$ python -q
>>> import numpy as np
>>> import numpy.linalg as la
>>> np.set_printoptions(precision=2, suppress=True, linewidth=200)
>>> tidy = lambda a: np.round(a, 2) + 0
>>> J = np.loadtxt("test15.csv", delimiter=",")
>>> J
array([[0., 1., 0., 0., 0.],
       [0., 0., 1., 0., 0.],
       [0., 0., 0., 0., 1.],
       [1., 0., 0., 0., 0.],
       [0., 0., 0., 1., 0.]])
>>> x = np.array([-5, 4, 5, 0, -1])
>>> tidy(la.inv(J))
array([[0., 0., 0., 1., 0.],
       [1., 0., 0., 0., 0.],
       [0., 1., 0., 0., 0.],
       [0., 0., 0., 0., 1.],
       [0., 0., 1., 0., 0.]])
>>> J.T @ (J @ x)
array([-5.,  4.,  5.,  0., -1.])
>>> tidy(np.sort(np.abs(np.degrees(np.angle(la.eigvals(J))))))
array([  0.,  72.,  72., 144., 144.])
>>> print(tidy(la.norm(x)), tidy(la.norm(J @ x)))
8.19 8.19
>>> np.abs(J).max()
np.float64(1.0)
>>> tidy(la.svd(J, compute_uv=False))
array([1., 1., 1., 1., 1.])
>>> tidy(la.norm(J))
np.float64(2.24)
>>> print(J.sum(axis=1))
[1. 1. 1. 1. 1.]
>>> print(J - J[0])
[[ 0.  0.  0.  0.  0.]
 [ 0. -1.  1.  0.  0.]
 [ 0. -1.  0.  0.  1.]
 [ 1. -1.  0.  0.  0.]
 [ 0. -1.  0.  1.  0.]]
>>> print(la.matrix_rank(J))
5
>>> np.diff(J, axis=0)
array([[ 0., -1.,  1.,  0.,  0.],
       [ 0.,  0., -1.,  0.,  1.],
       [ 1.,  0.,  0.,  0., -1.],
       [-1.,  0.,  0.,  1.,  0.]])
>>> J.sum(axis=0)
array([1., 1., 1., 1., 1.])
>>> J[:, 5]
Traceback (most recent call last):
  File "<python-input-19>", line 1, in <module>
    J[:, 5]
    ~^^^^^^
IndexError: index 5 is out of bounds for axis 1 with size 5
>>> W1 = np.array([[3, 1, -4, -2, -6],
...     [2, 9, -5, 6, 8],
...     [-4, -6, -2, 1, -7],
...     [1, -6, -7, -9, 3],
...     [-5, -1, -3, -1, 0]])
>>> b = np.array([-2, -3, 0, 3, 2])
>>> H = np.maximum(J @ W1 + b, 0)
>>> print((H > 0).mean(axis=0))
[0.2 0.2 0.  0.8 0.6]
>>> print(H)
[[ 0.  6.  0.  9. 10.]
 [ 0.  0.  0.  4.  0.]
 [ 0.  0.  0.  2.  2.]
 [ 1.  0.  0.  1.  0.]
 [ 0.  0.  0.  0.  5.]]
>>> la.matrix_rank(H)
np.int64(4)
>>> basis = np.array([[1, -1], [1, 2], [-2, 2], [-1, 2], [2, -1]])
>>> (H @ basis).round(6).argmax(axis=1)
array([1, 1, 0, 1, 0])
>>> t = np.radians(90)
>>> Rm = np.eye(5)
>>> Rm[0, 0] = Rm[4, 4] = np.cos(t)
>>> Rm[0, 4], Rm[4, 0] = -np.sin(t), np.sin(t)
>>> tidy(Rm)
array([[ 0.,  0.,  0.,  0., -1.],
       [ 0.,  1.,  0.,  0.,  0.],
       [ 0.,  0.,  1.,  0.,  0.],
       [ 0.,  0.,  0.,  1.,  0.],
       [ 1.,  0.,  0.,  0.,  0.]])
>>> A2 = J @ Rm.T
>>> tidy(A2)
array([[ 0.,  1.,  0.,  0.,  0.],
       [ 0.,  0.,  1.,  0.,  0.],
       [-1.,  0.,  0.,  0.,  0.],
       [ 0.,  0.,  0.,  0.,  1.],
       [ 0.,  0.,  0.,  1.,  0.]])
>>> tidy(la.svd(J, compute_uv=False)), tidy(la.svd(A2, compute_uv=False))
(array([1., 1., 1., 1., 1.]), array([1., 1., 1., 1., 1.]))
>>> la.norm(J, axis=1).argmax()
np.int64(0)
>>> print(tidy(la.norm(J, axis=1)))
[1. 1. 1. 1. 1.]
>>> tidy(la.norm(J, "nuc"))
np.float64(5.0)
>>> tidy(la.norm(J, 1)), tidy(la.norm(J, np.inf))
(np.float64(1.0), np.float64(1.0))
>>> tidy(la.norm(J, 2))
np.float64(1.0)
>>> J[3] @ J[4]
np.float64(0.0)
>>> X = np.load("run17.npy")
>>> X
array([[ 19.13,   4.57,   7.55,   7.66,  18.95],
       [  2.48,   0.9 ,   0.61,   0.58,   2.6 ],
       [ -2.26,  -0.88,  -1.55,  -0.24,  -2.22],
       [  0.28,   0.41,  -0.25,   0.21,  -0.41],
       [-12.46,  -3.17,  -4.72,  -4.4 , -11.89],
       [  7.05,   1.95,   2.91,   3.44,   7.38],
       [ -1.16,  -0.09,  -0.23,  -0.93,  -1.06],
       [ -8.37,  -2.23,  -3.11,  -3.37,  -9.08],
       [ -7.02,  -1.88,  -2.4 ,  -2.7 ,  -7.82],
       [  0.6 ,   0.43,   0.61,   0.  ,   0.4 ],
       [ -1.74,  -0.38,  -0.65,  -1.13,  -1.64],
       [  1.94,   0.57,   0.49,   0.7 ,   2.24],
       [  6.19,   1.42,   2.69,   2.2 ,   5.54],
       [  6.77,   1.72,   2.89,   2.44,   6.55],
       [-10.91,  -2.4 ,  -3.93,  -3.66, -10.41],
       [ 16.56,   4.32,   6.03,   6.  ,  16.24],
       [ -9.61,  -2.25,  -3.61,  -3.48,  -9.38],
       [  3.69,   0.48,   1.12,   1.4 ,   3.53],
       [ -5.34,  -1.16,  -1.82,  -1.89,  -5.16],
       [-10.52,  -2.22,  -4.08,  -3.89, -10.68],
       [ 16.86,   4.26,   6.55,   6.25,  17.32],
       [ -2.64,  -0.36,  -0.76,  -0.95,  -3.23],
       [ 12.81,   4.02,   4.81,   4.6 ,  13.14],
       [-11.25,  -2.96,  -4.68,  -4.51, -10.54],
       [  8.84,   2.45,   3.8 ,   2.5 ,   8.91],
       [ -0.23,   0.05,  -0.77,  -0.56,  -0.59],
       [  5.65,   1.34,   2.33,   2.98,   5.01],
       [ -4.27,  -1.1 ,  -1.27,  -1.87,  -4.51],
       [  1.27,   0.09,   0.64,   0.3 ,   1.72],
       [ 12.12,   3.2 ,   5.07,   4.64,  12.5 ]])
>>> gram = np.cov(X, rowvar=False)
>>> print(gram.shape)
(5, 5)
>>> tidy(X.std(axis=0))
array([8.66, 2.2 , 3.36, 3.27, 8.66])
>>> tidy(np.corrcoef(X[:, 3], X[:, 4])[0, 1])
np.float64(0.99)
>>> np.argwhere(np.triu(np.abs(np.corrcoef(X.T)) > 0.8, 1))
array([[0, 1],
       [0, 2],
       [0, 3],
       [0, 4],
       [1, 2],
       [1, 3],
       [1, 4],
       [2, 3],
       [2, 4],
       [3, 4]])
>>> np.argsort(-X.std(axis=0).round(6), kind="stable")
array([0, 4, 2, 3, 1])
>>> tidy(la.eigvalsh(gram)[::-1])
array([182.52,   0.15,   0.12,   0.07,   0.05])
>>> E = np.load("block19.npy")
>>> print(E)
[[0 0 0 1 0 0 0]
 [0 0 0 0 0 1 0]
 [0 0 0 0 0 0 0]
 [1 0 0 0 0 0 0]
 [0 0 0 0 0 1 1]
 [0 1 0 0 1 0 0]
 [0 0 0 0 1 0 0]]
>>> tidy(la.norm(E, "nuc"))
np.float64(6.47)
>>> la.norm(E, axis=1).argmax()
np.int64(4)
>>> print(tidy(la.norm(E, 1)), tidy(la.norm(E, np.inf)))
2.0 2.0
>>> E[0] @ E[6]
np.int64(0)
>>> rk = la.matrix_rank(E)
>>> rk
np.int64(6)
>>> N = la.svd(E)[2][rk:].T
>>> N @ N.T
array([[0., 0., 0., 0., 0., 0., 0.],
       [0., 0., 0., 0., 0., 0., 0.],
       [0., 0., 1., 0., 0., 0., 0.],
       [0., 0., 0., 0., 0., 0., 0.],
       [0., 0., 0., 0., 0., 0., 0.],
       [0., 0., 0., 0., 0., 0., 0.],
       [0., 0., 0., 0., 0., 0., 0.]])
>>> [int(la.matrix_rank(E[:i])) for i in range(1, len(E) + 1)]
[1, 2, 2, 3, 4, 5, 6]
>>> N[:, 0] / N[np.abs(N[:, 0]).round(6).argmax(), 0]
array([-0., -0.,  1., -0., -0., -0., -0.])
>>> N.shape
(7, 1)
>>> E @ N
array([[0.],
       [0.],
       [0.],
       [0.],
       [0.],
       [0.],
       [0.]])
